% python3 -q
>>> import numpy as np
>>> np.set_printoptions(precision=3, suppress=True, linewidth=100, sign=" ")
>>> rd = lambda a: np.round(a, 3) + 0
>>> r0 = np.array([0, 2, 3, 3])
>>> M = r0[np.abs(np.subtract.outer(np.arange(4), np.arange(4)))]
>>> print(M)
[[ 0  2  3  3]
 [ 2  0  2  3]
 [ 3  2  0  2]
 [ 3  3  2  0]]
>>> other = M / np.sqrt((M ** 2).mean(axis=1, keepdims=True))
>>> print(rd(np.linalg.norm(other, axis=1)))
[ 2.  2.  2.  2.]
>>> print(np.linalg.matrix_rank(M - M.mean(axis=1, keepdims=True)))
3
>>> print(M - M.mean(axis=1, keepdims=True))
[[-2.    0.    1.    1.  ]
 [ 0.25 -1.75  0.25  1.25]
 [ 1.25  0.25 -1.75  0.25]
 [ 1.    1.    0.   -2.  ]]
>>> print(rd(other[3]))
[ 1.279  1.279  0.853  0.   ]
>>> print(np.linalg.matrix_rank(other) == np.linalg.matrix_rank(M))
True
>>> w, vecs = np.linalg.eigh(M)
>>> x0 = np.array([7, 8, 0, 4])
>>> print((np.sign(vecs[:, -1].round(6)) == np.sign(vecs[0, -1].round(6))).astype(int))
[ 1  1  1  1]
>>> print(np.abs(M).sum(axis=1).max(), rd(np.abs(w).max()))
8 7.525
>>> print(rd(np.linalg.eigvalsh(M[1:, 1:])))
[-3.    -1.702  4.702]
>>> w, vecs = np.linalg.eig(M)
>>> print(rd(w))
[ 7.525 -1.382 -3.618 -2.525]
>>> print(rd(M @ vecs[:, 0] - w[0] * vecs[:, 0]))
[ 0.  0.  0.  0.]
>>> print(rd(np.prod(w)))
-95.0
>>> print(rd(np.sort(np.linalg.eigvals(M @ M))))
[  1.91    6.375  13.09   56.625]
>>> r0 = np.array([0, 2])
>>> print(np.correlate(M[0], M[2], "full"))
[  0   4   6  10  12  15   9]
>>> print(np.polyval(r0, M[0]))
[ 2  2  2  2]
>>> print(np.array([np.convolve(row, r0, "same") for row in M]))
[[ 0  0  4  6]
 [ 0  4  0  4]
 [ 0  6  4  0]
 [ 0  6  6  4]]
>>> print(np.convolve(M[0], r0))
[ 0  0  4  6  6]
>>> q, vecs = np.linalg.qr(M[:, :2])[0], np.linalg.qr(M[:, 2:])[0]
>>> sv = np.linalg.svd(q.T @ vecs, compute_uv=False)
>>> print(rd(np.linalg.norm(q @ q.T - vecs @ vecs.T, 2)))
0.91
>>> print(rd(np.degrees(np.arccos(sv.clip(0, 1)))))
[ 44.453  65.563]
>>> print(rd(sv))
[ 0.714  0.414]
>>> A = np.load("case13.npy")
>>> print(A)
[[ 1.  2. -1.  2.  1.]
 [-2. -2.  0.  2. -8.]
 [-1. -1.  2.  1.  3.]
 [ 0.  2.  2.  2. -7.]
 [ 0.  0.  0.  0.  1.]]
>>> r0 = np.array([1, 0])
>>> print(np.correlate(A[4], A[2], "full"))
[ 0.  0.  0.  0.  3.  1.  2. -1. -1.]
>>> print(np.array([np.convolve(row, r0, "same") for row in A]))
[[ 1.  2. -1.  2.  1.]
 [-2. -2.  0.  2. -8.]
 [-1. -1.  2.  1.  3.]
 [ 0.  2.  2.  2. -7.]
 [ 0.  0.  0.  0.  1.]]
>>> T = np.stack([A, 5 * A, A[::-1]])
>>> print(T.sum(axis=0))
[[  6.  12.  -6.  12.   7.]
 [-12. -10.   2.  14. -55.]
 [ -7.  -7.  14.   7.  21.]
 [ -2.  10.  12.  14. -50.]
 [  1.   2.  -1.   2.   7.]]
>>> print(np.linalg.matrix_rank(T.reshape(3, -1)))
2
>>> print(rd(np.linalg.det(T)))
[   -16. -50000.    -16.]
>>> print(rd(np.linalg.norm(T, axis=(1, 2))))
[ 12.845  64.226  12.845]
>>> print(T.shape)
(3, 5, 5)
>>> print(np.einsum("bij,cij->bc", T, T))
[[  165.   825.   130.]
 [  825.  4125.   650.]
 [  130.   650.   165.]]
>>> print([round(float(x), 3) for x in np.linalg.svd(A, compute_uv=False)[:3]])
[11.481, 4.195, 3.21]
>>> print(np.linalg.cond(A) > 100)
True
>>> print(np.linalg.matrix_rank(A, rtol=0.1))
4
>>> print(rd(np.linalg.norm(A, 2) / np.linalg.norm(A)))
0.894
>>> other = np.linalg.inv(A)
>>> print(rd(np.linalg.inv(other)))
[[ 1.  2. -1.  2.  1.]
 [-2. -2.  0.  2. -8.]
 [-1. -1.  2.  1.  3.]
 [ 0.  2.  2.  2. -7.]
 [ 0.  0.  0.  0.  1.]]
>>> print(A @ other)
[[ 1.  0.  0.  0.  0.]
 [ 0.  1.  0.  0.  0.]
 [ 0.  0.  1.  0.  0.]
 [ 0.  0.  0.  1.  0.]
 [ 0.  0.  0.  0.  1.]]
>>> print(rd(np.linalg.det(A) * np.linalg.det(other)))
1.0
>>> K = np.load("a.npy")
>>> print(K)
[[  4   4   4   4   4]
 [  4   8   8   8   8]
 [  4   8  12  12  12]
 [  4   8  12  16  16]
 [  4   8  12  16  20]]
>>> other = np.array([[0, 2, 2], [1, 1, 3], [1, 0, 2], [1, 1, 2], [2, 2, 2]])
>>> print(np.einsum("ik,kj->ij", K, other))
[[  20   24   44]
 [  40   40   80]
 [  56   52  104]
 [  68   64  120]
 [  76   72  128]]
>>> print(np.einsum("ij,ij->i", K, K))
[  80  272  512  736  880]
>>> print(np.linalg.matrix_rank(K @ other))
3
>>> print(np.linalg.matrix_rank(np.vstack([K, other.T])))
5
>>> print(np.einsum("ij->j", K))
[ 20  36  48  56  60]
>>> print(K @ other)
[[  20   24   44]
 [  40   40   80]
 [  56   52  104]
 [  68   64  120]
 [  76   72  128]]
>>> w, vecs = np.linalg.eigh(K)
>>> print((w > 1e-8).sum(), (w < -1e-8).sum())
5 0
>>> print(rd(vecs.T @ K @ vecs))
[[  1.086   0.      0.      0.      0.   ]
 [  0.      1.413   0.      0.      0.   ]
 [  0.      0.      2.332   0.      0.   ]
 [  0.      0.      0.      5.795   0.   ]
 [  0.      0.      0.      0.     49.374]]
>>> print(np.unique(w.round(6) + 0, return_counts=True)[1])
[ 1  1  1  1  1]
>>> print(rd(np.linalg.eigvalsh(K + 3 * np.eye(5))))
[  4.086   4.413   5.332   8.795  52.374]
>>> print(rd(vecs @ np.diag(w) @ vecs.T))
[[  4.   4.   4.   4.   4.]
 [  4.   8.   8.   8.   8.]
 [  4.   8.  12.  12.  12.]
 [  4.   8.  12.  16.  16.]
 [  4.   8.  12.  16.  20.]]
>>> print(rd(vecs.T @ vecs))
[[ 1.  0.  0.  0.  0.]
 [ 0.  1.  0.  0.  0.]
 [ 0.  0.  1.  0.  0.]
 [ 0.  0.  0.  1.  0.]
 [ 0.  0.  0.  0.  1.]]
>>> other = K[0, 0] * K[1:] - np.outer(K[1:, 0], K[0])
>>> print(other)
[[  0  16  16  16  16]
 [  0  16  32  32  32]
 [  0  16  32  48  48]
 [  0  16  32  48  64]]
>>> print(np.flatnonzero(~other.round(6).any(axis=1)))
[]
>>> print(np.linalg.matrix_rank(other), np.linalg.matrix_rank(K))
4 5
>>> print(K[:, 0] / K[0, 0])
[ 1.  1.  1.  1.  1.]
>>> r0 = np.array([0, 2, 1, 2, 1])
>>> other = K + np.outer(r0, np.eye(5)[2])
>>> print(np.linalg.matrix_rank(other - K))
1
>>> W0 = np.loadtxt("layer14.csv", delimiter=",")
>>> print(W0)
[[-4.  1.  0.  0. -1.]
 [-3.  2.  1.  1.  0.]
 [-2.  3.  2.  2.  1.]]
>>> print(np.allclose(W0[:-1].T @ np.linalg.lstsq(W0[:-1].T, W0[-1])[0], W0[-1]))
True
>>> print(rd(np.trace(np.linalg.pinv(W0) @ W0)))
2.0
>>> print(np.abs(np.diag(np.linalg.qr(W0)[1])) > 1e-9)
[ True  True False]
>>> print(rd(W0 @ np.linalg.pinv(W0) @ W0))
[[-4.  1.  0.  0. -1.]
 [-3.  2.  1.  1.  0.]
 [-2.  3.  2.  2.  1.]]
>>> print(np.unique(W0.round(6), axis=0).shape)
(3, 5)
>>> other = np.array([[1, 2], [3, 1]])
>>> Z = np.kron(other, W0)
>>> print(Z)
[[ -4.   1.   0.   0.  -1.  -8.   2.   0.   0.  -2.]
 [ -3.   2.   1.   1.   0.  -6.   4.   2.   2.   0.]
 [ -2.   3.   2.   2.   1.  -4.   6.   4.   4.   2.]
 [-12.   3.   0.   0.  -3.  -4.   1.   0.   0.  -1.]
 [ -9.   6.   3.   3.   0.  -3.   2.   1.   1.   0.]
 [ -6.   9.   6.   6.   3.  -2.   3.   2.   2.   1.]]
>>> print(Z.shape)
(6, 10)
>>> q, _ = np.linalg.qr(np.array([[-2.0, -1.3], [-1.1, 0.6]]))
>>> w = np.array([-3, 1])
>>> mat = q @ np.diag(w) @ q.T
>>> print(rd(mat))
[[-2.071 -1.689]
 [-1.689  0.071]]
>>> print(rd(np.einsum("ii->", mat)))
-2.0
>>> print(rd(np.poly(mat)))
[ 1.  2. -3.]
>>> left, sv, vt = np.linalg.svd(A)
>>> print(np.argmax(sv[:-1] / (sv[1:] + 1e-6)) + 1)
4
>>> print(rd(sv))
[ 11.481   4.195   3.21    2.296   0.045]
>>> other = left[:, :4] @ np.diag(sv[:4]) @ vt[:4]
>>> print(rd(np.abs(A - other).max()))
0.038
>>> print(rd(np.linalg.norm(A - other, 2)), rd(sv[4]))
0.045 0.045
>>> print(rd(np.linalg.norm(A - other) / np.linalg.norm(A)))
0.004
